$ ipython --no-banner

In [1]: import numpy as np

In [2]: np.set_printoptions(precision=2, suppress=True, linewidth=140)

In [3]: def rnd(a):
   ...:     return np.round(a, 2) + 0
   ...: 

In [4]: m1 = np.loadtxt("dump.csv", delimiter=",")

In [5]: m1
Out[5]: 
array([[  5.,   6.,   7.,   8.,   9.,  10.,  11.,  12.,  13.],
       [ 14.,  15.,  16.,  17.,  18.,  19.,  20.,  21.,  22.],
       [ 23.,  24.,  25.,  26.,  27.,  28.,  29.,  30.,  31.],
       [ 32.,  33.,  34.,  35.,  36.,  37.,  38.,  39.,  40.],
       [ 41.,  42.,  43.,  44.,  45.,  46.,  47.,  48.,  49.],
       [ 50.,  51.,  52.,  53.,  54.,  55.,  56.,  57.,  58.],
       [ 59.,  60.,  61.,  62.,  63.,  64.,  65.,  66.,  67.],
       [ 68.,  69.,  70.,  71.,  72.,  73.,  74.,  75.,  76.],
       [ 77.,  78.,  79.,  80.,  81.,  82.,  83.,  84.,  85.],
       [ 86.,  87.,  88.,  89.,  90.,  91.,  92.,  93.,  94.],
       [ 95.,  96.,  97.,  98.,  99., 100., 101., 102., 103.]])

In [6]: # rank 2

In [7]: def softmax(z):
   ...:     e = np.exp(z - z.max(axis=-1, keepdims=True))
   ...:     return e / e.sum(axis=-1, keepdims=True)
   ...: 

In [8]: softmax(m1).sum(axis=1)
Out[8]: array([1., 1., 1., 1., 1., 1., 1., 1., 1., 1., 1.])

In [9]: rnd(softmax(10 * m1[6]))
Out[9]: array([0., 0., 0., 0., 0., 0., 0., 0., 1.])

In [10]: rnd(softmax(m1[6]))
Out[10]: array([0.  , 0.  , 0.  , 0.  , 0.01, 0.03, 0.09, 0.23, 0.63])

In [11]: att = m1 @ m1.T / np.sqrt(9)

In [12]: softmax(att)[6] @ m1
Out[12]: array([ 95.,  96.,  97.,  98.,  99., 100., 101., 102., 103.])

In [13]: out = np.array([[-2, 1],
    ...:     [-1, -2],
    ...:     [-2, 1],
    ...:     [1, 2],
    ...:     [-2, 2],
    ...:     [-1, -2],
    ...:     [1, -1],
    ...:     [-1, 1],
    ...:     [2, 2]])

In [14]: np.einsum("ik,kj->ij", m1, out)
Out[14]: 
array([[ -25.,   41.],
       [ -70.,   77.],
       [-115.,  113.],
       [-160.,  149.],
       [-205.,  185.],
       [-250.,  221.],
       [-295.,  257.],
       [-340.,  293.],
       [-385.,  329.],
       [-430.,  365.],
       [-475.,  401.]])

In [15]: np.einsum("ik,kj->ji", m1, out)
Out[15]: 
array([[ -25.,  -70., -115., -160., -205., -250., -295., -340., -385., -430., -475.],
       [  41.,   77.,  113.,  149.,  185.,  221.,  257.,  293.,  329.,  365.,  401.]])

In [16]: np.linalg.matrix_rank(np.vstack([m1, out.T]))
Out[16]: np.int64(4)

In [17]: np.einsum("ij->j", m1)
Out[17]: array([550., 561., 572., 583., 594., 605., 616., 627., 638.])

In [18]: W0 = np.array([[3, 3, 3, 3, 3],
    ...:     [3, 6, 6, 6, 6],
    ...:     [3, 6, 9, 9, 9],
    ...:     [3, 6, 9, 12, 12],
    ...:     [3, 6, 9, 12, 15]])

In [19]: vals, evecs = np.linalg.eig(W0)

In [20]: rnd(np.sort(np.linalg.eigvals(W0 @ W0)))
Out[20]: array([   0.66,    1.12,    3.06,   18.89, 1371.27])

In [21]: rnd(np.sort(np.linalg.eigvals(W0.T)))
Out[21]: array([ 0.81,  1.06,  1.75,  4.35, 37.03])

In [22]: rnd(vals)
Out[22]: array([37.03,  4.35,  1.75,  1.06,  0.81])

In [23]: K = np.loadtxt("sample19.csv", delimiter=",")

In [24]: K
Out[24]: 
array([[0., 0., 1., 1.],
       [0., 0., 1., 1.],
       [1., 1., 0., 0.],
       [1., 1., 0., 0.]])

In [25]: # rank 2

In [26]: proj = np.triu(np.array([[4, 3, 2, 0], [1, 2, 4, 1], [4, 2, 3, 4], [3, 5, 3, 2]]), 1) + np.eye(4)

In [27]: out = proj @ K @ np.linalg.inv(proj)

In [28]: proj @ K - K @ proj
Out[28]: 
array([[ 2.,  2.,  3., -1.],
       [ 5.,  5.,  0., -4.],
       [ 4.,  1., -6., -1.],
       [ 0., -3., -6., -1.]])

In [29]: np.linalg.matrix_rank(out)
Out[29]: np.int64(2)

In [30]: rnd(np.poly(out))
Out[30]: array([ 1.,  0., -4.,  0.,  0.])

In [31]: np.trace(out), np.trace(K)
Out[31]: (np.float64(0.0), np.float64(0.0))

In [32]: np.linalg.matrix_rank(K, rtol=0.1)
Out[32]: np.int64(2)

In [33]: np.linalg.cond(K) > 100
Out[33]: np.True_

In [34]: arr = np.array([[0, 0, 0, 1, -2, 0],
    ...:     [0, 0, 0, -2, -2, 0],
    ...:     [0, 0, 0, -2, 2, -1],
    ...:     [1, -2, 0, 1, -2, 0],
    ...:     [-2, -2, 0, -2, -2, 0],
    ...:     [-2, 2, -1, -2, 2, -1]])

In [35]: rng = np.random.default_rng(490)

In [36]: lab = rng.permutation(6)

In [37]: out = arr[:, lab] * rng.choice([-1, 1], 6)

In [38]: out
Out[38]: 
array([[ 0,  0,  1,  0, -2,  0],
       [ 0,  0, -2,  0, -2,  0],
       [-1,  0, -2,  0,  2,  0],
       [ 0,  2,  1,  0, -2,  1],
       [ 0,  2, -2,  0, -2, -2],
       [-1, -2, -2,  1,  2, -2]])

In [39]: Uu, _, Vt = np.linalg.svd(arr.T @ out)

In [40]: rnd(Uu @ Vt)
Out[40]: 
array([[ 0.,  0.,  0.,  0.,  0.,  1.],
       [ 0., -1.,  0.,  0.,  0.,  0.],
       [ 0.,  0.,  0., -1.,  0.,  0.],
       [ 0.,  0.,  1.,  0.,  0.,  0.],
       [ 0.,  0.,  0.,  0.,  1.,  0.],
       [ 1.,  0.,  0.,  0.,  0.,  0.]])

In [41]: lab = rng.permutation(6)

In [42]: lab
Out[42]: array([0, 3, 2, 4, 5, 1])

In [43]: out = arr[lab][:, lab]

In [44]: rnd(np.sort(np.abs(np.linalg.eigvals(out))))
Out[44]: array([0.62, 1.24, 1.62, 1.85, 3.24, 4.85])

In [45]: np.diag(out)
Out[45]: array([ 0,  1,  0, -2, -1,  0])

In [46]: out
Out[46]: 
array([[ 0,  1,  0, -2,  0,  0],
       [ 1,  1,  0, -2,  0, -2],
       [ 0, -2,  0,  2, -1,  0],
       [-2, -2,  0, -2,  0, -2],
       [-2, -2, -1,  2, -1,  2],
       [ 0, -2,  0, -2,  0,  0]])

In [47]: np.allclose(out, arr)
Out[47]: False

In [48]: rnd(np.linalg.det(out)), rnd(np.linalg.det(arr[lab]))
Out[48]: (np.float64(-36.0), np.float64(36.0))

In [49]: T = np.stack([out, 3 * out, out[::-1]])

In [50]: T.sum(axis=0)
Out[50]: 
array([[  0,   2,   0, -10,   0,   0],
       [  2,   2,  -1,  -6,  -1,  -6],
       [ -2, -10,   0,   6,  -4,  -2],
       [ -8, -10,   0,  -6,  -1,  -8],
       [ -7,  -7,  -4,   6,  -4,   6],
       [  0,  -7,   0, -10,   0,   0]])

In [51]: np.einsum("bij,cij->bc", T, T)
Out[51]: 
array([[ 66, 198, -20],
       [198, 594, -60],
       [-20, -60,  66]])

In [52]: rnd(np.linalg.det(T))
Out[52]: array([   -36., -26244.,     36.])

In [53]: T.shape
Out[53]: (3, 6, 6)

In [54]: rnd(np.linalg.norm(T, axis=(1, 2)))
Out[54]: array([ 8.12, 24.37,  8.12])

In [55]: np.linalg.matrix_rank(T)
Out[55]: array([6, 6, 6])

In [56]: np.linalg.matrix_rank(T.reshape(3, -1))
Out[56]: np.int64(2)

In [57]: W = np.array([[3, 0, 1, 2, 3],
    ...:     [1, 3, 2, 2, 3],
    ...:     [3, 1, 0, 1, 2],
    ...:     [3, 1, 2, 3, 1],
    ...:     [1, 3, 1, 1, 2],
    ...:     [2, 0, 3, 3, 3]])

In [58]: c = np.array([-1, 2, 3, 2, 0])

In [59]: H = np.maximum(arr @ W + c, 0)

In [60]: (H > 0).astype(int)
Out[60]: 
array([[0, 0, 1, 1, 0],
       [0, 0, 0, 0, 0],
       [0, 1, 0, 0, 0],
       [1, 0, 0, 1, 0],
       [0, 0, 0, 0, 0],
       [0, 1, 0, 0, 0]])

In [61]: rnd((H > 0).mean(axis=0))
Out[61]: array([0.17, 0.33, 0.17, 0.33, 0.  ])

In [62]: Z = np.array([[2, 1, 3], [3, -1, -2], [2, 2, -1], [-2, -3, 0], [-2, 2, 3]])

In [63]: (H @ Z).round(6).argmax(axis=1)
Out[63]: array([0, 0, 0, 2, 0, 0])

In [64]: out = np.array([[3, 3], [0, 0], [1, 0], [1, 2], [3, 0]])

In [65]: np.einsum("ik,kj->ji", W0, out)
Out[65]: 
array([[24, 39, 54, 66, 75],
       [15, 21, 27, 33, 33]])

In [66]: np.einsum("ij,ij->i", W0, W0)
Out[66]: array([ 45, 153, 288, 414, 495])

In [67]: np.einsum("ik,kj->ij", W0, out)
Out[67]: 
array([[24, 15],
       [39, 21],
       [54, 27],
       [66, 33],
       [75, 33]])

In [68]: data = np.load("mat.npy")

In [69]: rnd(data)
Out[69]: 
array([[ 0.38,  0.47, -0.13, -0.04],
       [ 0.47,  0.57, -0.16, -0.05],
       [-0.13, -0.16,  0.04,  0.01],
       [-0.04, -0.05,  0.01,  0.  ]])

In [70]: vals, evecs = np.linalg.eigh(data)

In [71]: x0 = np.array([0, 2, 1, 1])

In [72]: rnd(x0 @ data @ x0)
Out[72]: np.float64(1.53)

In [73]: (np.sign(evecs[:, -1].round(6)) == np.sign(evecs[0, -1].round(6))).astype(int)
Out[73]: array([1, 1, 0, 0])

In [74]: rnd(np.linalg.eigvalsh(data[1:, 1:]))
Out[74]: array([0.  , 0.  , 0.62])

In [75]: rnd(np.abs(data).sum(axis=1).max()), rnd(np.abs(vals).max())
Out[75]: (np.float64(1.25), np.float64(1.0))

In [76]: F = np.load("arr.npy")

In [77]: F
Out[77]: 
array([[  2.,   1.,  -4.,   3.],
       [  2.,   4.,  -5.,   3.],
       [  4.,   5., -12.,   9.],
       [  4.,   5., -15.,  12.]])

In [78]: r = np.linalg.matrix_rank(F)

In [79]: r
Out[79]: np.int64(3)

In [80]: null = np.linalg.svd(F)[2][r:].T

In [81]: np.allclose(F @ null, 0)
Out[81]: True

In [82]: null.shape
Out[82]: (4, 1)

In [83]: np.linalg.matrix_rank(F.T @ F), np.linalg.matrix_rank(F @ F.T)
Out[83]: (np.int64(3), np.int64(3))

In [84]: Uu, sig, Vt = np.linalg.svd(F, full_matrices=False)

In [85]: rnd(Uu.T @ Uu)
Out[85]: 
array([[1., 0., 0., 0.],
       [0., 1., 0., 0.],
       [0., 0., 1., 0.],
       [0., 0., 0., 1.]])

In [86]: rnd(sig)
Out[86]: array([27.43,  2.55,  1.01,  0.  ])

In [87]: rnd(np.cumsum(sig ** 2) / np.sum(sig ** 2))
Out[87]: array([0.99, 1.  , 1.  , 1.  ])

In [88]: np.abs(Uu[:, 0]).round(6).argmax()
Out[88]: np.int64(3)

In [89]: out = np.array([[1, 8], [9, -4]])

In [90]: Z = np.kron(out, F)

In [91]: Z.shape
Out[91]: (8, 8)

In [92]: np.linalg.matrix_rank(Z)
Out[92]: np.int64(6)

In [93]: Z
Out[93]: 
array([[   2.,    1.,   -4.,    3.,   16.,    8.,  -32.,   24.],
       [   2.,    4.,   -5.,    3.,   16.,   32.,  -40.,   24.],
       [   4.,    5.,  -12.,    9.,   32.,   40.,  -96.,   72.],
       [   4.,    5.,  -15.,   12.,   32.,   40., -120.,   96.],
       [  18.,    9.,  -36.,   27.,   -8.,   -4.,   16.,  -12.],
       [  18.,   36.,  -45.,   27.,   -8.,  -16.,   20.,  -12.],
       [  36.,   45., -108.,   81.,  -16.,  -20.,   48.,  -36.],
       [  36.,   45., -135.,  108.,  -16.,  -20.,   60.,  -48.]])

In [94]: J = np.array([[5.0, -3.0, -2.0, 1.0],
    ...:     [-3.0, -1.0, 1.0, -2.0],
    ...:     [9.0, -3.0, -4.0, 3.0],
    ...:     [-3.0, 3.0, 1.0, 0.0]])

In [95]: J
Out[95]: 
array([[ 5., -3., -2.,  1.],
       [-3., -1.,  1., -2.],
       [ 9., -3., -4.,  3.],
       [-3.,  3.,  1.,  0.]])

In [96]: # looks like rank 3

In [97]: rnd(np.abs(np.linalg.eigvals(J)).max())
Out[97]: np.float64(2.0)

In [98]: rnd(np.linalg.matrix_power(J, 2))
Out[98]: 
array([[ 13.,  -3.,  -4.,   5.],
       [  3.,   1.,  -1.,   2.],
       [  9.,  -3.,  -2.,   3.],
       [-15.,   3.,   5.,  -6.]])

In [99]: np.allclose(J @ J.T, J.T @ J)
Out[99]: False

In [100]: rnd(np.linalg.det(J))
Out[100]: np.float64(0.0)

In [101]: np.allclose(J[:-1].T @ np.linalg.lstsq(J[:-1].T, J[-1])[0], J[-1])
Out[101]: True

In [102]: rnd(np.linalg.norm(J, 2) / np.linalg.norm(J))
Out[102]: np.float64(0.97)

In [103]: np.argsort(-np.linalg.norm(J, axis=0).round(6), kind="stable")[:3]
Out[103]: array([0, 1, 2])

In [104]: np.linalg.matrix_rank(J, rtol=0.1)
Out[104]: np.int64(2)

In [105]: mat = np.loadtxt("out7.csv", delimiter=",")

In [106]: mat
Out[106]: 
array([[ 1.,  2.,  1.],
       [-3.,  3., -1.],
       [ 0., -1.,  3.],
       [-2.,  2., -1.],
       [ 3.,  0., -3.],
       [-2., -3.,  0.],
       [-2.,  3., -1.],
       [-1., -3., -2.],
       [-2.,  0., -1.],
       [-2.,  1.,  1.],
       [-8., 11., -2.]])

In [107]: x0 = np.array([2, 2, 2, -1, 0])

In [108]: rhs = W0 @ x0

In [109]: rhs
Out[109]: array([15, 24, 27, 24, 24])

In [110]: rnd(np.linalg.solve(W0, W0[:, 1]))
Out[110]: array([0., 1., 0., 0., 0.])

In [111]: rnd(np.linalg.solve(W0.T, W0[0]))
Out[111]: array([1., 0., 0., 0., 0.])

In [112]: rnd(np.linalg.solve(W0, 2 * rhs))
Out[112]: array([ 4.,  4.,  4., -2.,  0.])

In [113]: lab = rng.permutation(4)

In [114]: lab
Out[114]: array([1, 0, 3, 2])

In [115]: out = K[lab][:, lab]

In [116]: out
Out[116]: 
array([[0., 0., 1., 1.],
       [0., 0., 1., 1.],
       [1., 1., 0., 0.],
       [1., 1., 0., 0.]])

In [117]: rnd(np.linalg.det(out)), rnd(np.linalg.det(K[lab]))
Out[117]: (np.float64(0.0), np.float64(0.0))

In [118]: np.allclose(out, K)
Out[118]: True
